In [1]: import numpy as np

In [2]: np.set_printoptions(precision=2, suppress=True, linewidth=100, legacy="1.25")

In [3]: F = np.load("run7.npy")

In [4]: print(F.round(2) + 0)
[[ 0.58  0.    0.19 -0.13  0.03 -0.02 -0.06  0.35 -0.15 -0.01 -0.12  0.17 -0.01 -0.03]
 [ 0.    0.66  0.12  0.   -0.09 -0.03  0.26  0.03  0.11 -0.05  0.25  0.16  0.15 -0.09]
 [ 0.19  0.12  0.67 -0.04  0.12  0.07  0.17 -0.04  0.08 -0.09 -0.18 -0.25 -0.05 -0.09]
 [-0.13  0.   -0.04  0.42 -0.26 -0.06 -0.1   0.06 -0.06 -0.22  0.   -0.19  0.04 -0.22]
 [ 0.03 -0.09  0.12 -0.26  0.48  0.12  0.   -0.22 -0.13 -0.18  0.11  0.09 -0.12  0.1 ]
 [-0.02 -0.03  0.07 -0.06  0.12  0.81 -0.2   0.04  0.08  0.1   0.15 -0.08  0.17 -0.13]
 [-0.06  0.26  0.17 -0.1   0.   -0.2   0.35 -0.11 -0.11  0.19  0.06 -0.11  0.02  0.07]
 [ 0.35  0.03 -0.04  0.06 -0.22  0.04 -0.11  0.58  0.03  0.02  0.15 -0.08 -0.06  0.14]
 [-0.15  0.11  0.08 -0.06 -0.13  0.08 -0.11  0.03  0.84 -0.03 -0.13  0.08 -0.14  0.12]
 [-0.01 -0.05 -0.09 -0.22 -0.18  0.1   0.19  0.02 -0.03  0.81 -0.07 -0.04 -0.06 -0.07]
 [-0.12  0.25 -0.18  0.    0.11  0.15  0.06  0.15 -0.13 -0.07  0.62 -0.06 -0.2   0.06]
 [ 0.17  0.16 -0.25 -0.19  0.09 -0.08 -0.11 -0.08  0.08 -0.04 -0.06  0.66  0.05 -0.15]
 [-0.01  0.15 -0.05  0.04 -0.12  0.17  0.02 -0.06 -0.14 -0.06 -0.2   0.05  0.79  0.17]
 [-0.03 -0.09 -0.09 -0.22  0.1  -0.13  0.07  0.14  0.12 -0.07  0.06 -0.15  0.17  0.74]]

In [5]: rng = np.random.default_rng(3444)

In [6]: B = F + rng.integers(-2, 3, (14, 9)) @ rng.integers(-2, 3, (9, 14))

In [7]: print(B)
[[ -4.42 -11.    -0.81   0.87   4.03   6.98   0.94  -3.65   3.85 -11.01   5.88   1.17  -0.01
    2.97]
 [  6.     0.66  11.12 -13.     2.91  -8.03  -1.74   4.03  -1.89   5.95  -7.75  -3.84  -4.85
   -3.09]
 [  1.19   0.12  -3.33  -2.04   3.12   7.07   8.17   4.96   2.08  -0.09   6.82   3.75   4.95
    1.91]
 [ -0.13   2.    -3.04  14.42  -4.26   4.94   4.9   -0.94   5.94  -3.22   7.    -0.19   4.04
   -5.22]
 [ -5.97 -11.09   4.12  -5.26   3.48   2.12  -1.   -12.22  -0.13   0.82  -4.89   5.09  -6.12
   -1.9 ]
 [ -0.02  -3.03   3.07  -7.06   4.12   0.81  -3.2   -2.96  -8.92   5.1   -1.85   5.92   2.17
   -0.13]
 [  9.94  -2.74   7.17   3.9   10.     1.8    8.35  -2.11   2.89  -0.81  12.06  -0.11  -0.98
   -2.93]
 [-10.65  -3.97  -3.04  -3.94  -9.22   3.04  -9.11  -2.42  -0.97  -5.98  -9.85  -4.08  -2.06
   -0.86]
 [ -9.15   5.11 -10.92  -3.06  -6.13  11.08   0.89  -0.97  -4.16   1.97  -3.13   3.08   0.86
   -2.88]
 [  0.99  -0.05  -5.09  -4.22   0.82   4.1   11.19   4.02   4.97   8.81   2.93   8.96   5.94
    4.93]
 [ -0.12 -13.75  10.82  -2.     8.11  -6.85  -3.94  -2.85   2.87  -7.07   0.62   0.94  -2.2
    3.06]
 [  5.17  -3.84   9.75  -8.19   6.09  -9.08  -6.11   5.92   1.08  -8.04  -2.06  -9.34  -5.95
    2.85]
 [ -2.01   0.15  -8.05  -7.96  -5.12   7.17  -0.98  10.94   0.86  -7.06   1.8   -3.95   8.79
    9.17]
 [ -0.03  15.91  -3.09  -4.22  -7.9   -3.13   2.07  16.14  -0.88   6.93  -7.94  -4.15   2.17
   -6.26]]

In [8]: print(np.round(np.linalg.svd(B - F, compute_uv=False), 2) + 0)
[45.26 40.42 34.9  27.7  25.82 12.61 12.39  7.63  5.69  0.    0.    0.    0.    0.  ]
